>>> import numpy as np
>>> from numpy import linalg as LA
>>> np.set_printoptions(suppress=True, linewidth=120)
>>> E = np.load("x.npy")
>>> E
array([[-1.9,  1. , -1. ,  0. ,  1. , -1. , -3. , -1. ],
       [-2. ,  0.1,  3. ,  0. , -1. , -1. , -1. ,  3. ],
       [ 1. ,  1. , -0.9,  1. ,  2. , -3. ,  3. , -2. ],
       [ 0. , -3. ,  0. , -2.9,  0. , -1. ,  2. , -2. ],
       [ 1. , -2. , -1. , -3. ,  2.1,  1. , -2. , -1. ],
       [-3. , -3. , -1. ,  2. ,  2. , -2.9,  2. ,  1. ],
       [-1. , -3. ,  1. , -1. , -3. , -2. ,  1.1, -3. ],
       [-2. ,  1. , -1. ,  0. ,  1. , -1. , -3. , -0.9]])
>>> rng = np.random.default_rng(9)
>>> M2 = E + rng.integers(-2, 3, (8, 7)) @ rng.integers(-2, 3, (7, 8))
>>> M2
array([[  1.1,  -5. ,  -5. ,   4. ,  -3. ,  -7. ,  -2. ,  -4. ],
       [-18. ,   4.1,   1. ,   7. ,   3. ,  -4. ,   3. , -13. ],
       [  0. ,  12. ,   3.1,  -3. ,  10. ,  -5. ,   1. ,  -2. ],
       [  4. ,  -2. ,  -4. ,  -3.9,  -4. ,   8. ,   5. ,   0. ],
       [ -3. ,   3. ,  -4. ,   4. ,   6.1,   4. ,   0. , -11. ],
       [-10. ,   2. ,  -5. ,   0. ,  16. , -10.9,  -1. ,  -6. ],
       [ -5. , -13. , -10. ,   3. ,   1. , -11. ,   1.1, -11. ],
       [-12. ,   1. ,  -4. ,   5. ,   3. , -10. ,   3. , -10.9]])
>>> LA.matrix_rank(M2 - E, tol=1e-8)
np.int64(7)
>>> np.round(M2 - E, 4)
array([[  3.,  -6.,  -4.,   4.,  -4.,  -6.,   1.,  -3.],
       [-16.,   4.,  -2.,   7.,   4.,  -3.,   4., -16.],
       [ -1.,  11.,   4.,  -4.,   8.,  -2.,  -2.,   0.],
       [  4.,   1.,  -4.,  -1.,  -4.,   9.,   3.,   2.],
       [ -4.,   5.,  -3.,   7.,   4.,   3.,   2., -10.],
       [ -7.,   5.,  -4.,  -2.,  14.,  -8.,  -3.,  -7.],
       [ -4., -10., -11.,   4.,   4.,  -9.,   0.,  -8.],
       [-10.,   0.,  -3.,   5.,   2.,  -9.,   6., -10.]])
>>> np.abs(M2 - E).sum(axis=1)
array([31., 56., 32., 28., 38., 50., 50., 45.])
